% python3 -q
>>> import numpy as np
>>> import numpy.linalg as la
>>> np.set_printoptions(suppress=True, linewidth=120)
>>> rd = lambda a: np.round(a, 2) + 0
>>> M = np.array([[3, 3, 5, 5, 3], [4, 4, 6, 6, 4], [3, 3, 5, 5, 3], [2, 2, 4, 4, 2]])
>>> # row 2 repeats row 0
>>> M[2] @ M[1]
np.int64(96)
>>> rd(la.norm(M, axis=0))
array([ 6.16,  6.16, 10.1 , 10.1 ,  6.16])
>>> print(la.norm(M, axis=1).argmax())
1
>>> rd(la.norm(M[2] - M[1]))
np.float64(2.24)
>>> rd(la.norm(M, 1)), rd(la.norm(M, np.inf))
(np.float64(20.0), np.float64(24.0))
>>> [round(float(x), 2) for x in la.svd(M, compute_uv=False)[:3]]
[17.82, 0.78, 0.0]
>>> la.matrix_rank(M, rtol=0.1)
np.int64(1)
>>> rd(la.norm(M, 2) / la.norm(M))
np.float64(1.0)
>>> Y = np.array([[-4]])
>>> basis = np.array([[2, 3, -1], [3, 0, 0], [-2, 2, 2]])
>>> X = np.block([[Y, np.array([[1, 1, 2]])], [np.zeros((3, 1)), basis]])
>>> X
array([[-4.,  1.,  1.,  2.],
       [ 0.,  2.,  3., -1.],
       [ 0.,  3.,  0.,  0.],
       [ 0., -2.,  2.,  2.]])
>>> x = np.array([-2, 1, -1, 0])
>>> y = X @ x
>>> b, lr = np.zeros(4), 1 / la.norm(X, 2) ** 2
>>> for i in range(300):
...     b -= lr * X.T @ (X @ b - y)
...     if i % 50 == 0: print(i, round(la.norm(X @ b - y), 2))
... 
0 3.64
50 0.02
100 0.0
150 0.0
200 0.0
250 0.0
>>> rd(la.cond(X))
np.float64(3.79)
>>> rd(b)
array([-2.,  1., -1.,  0.])
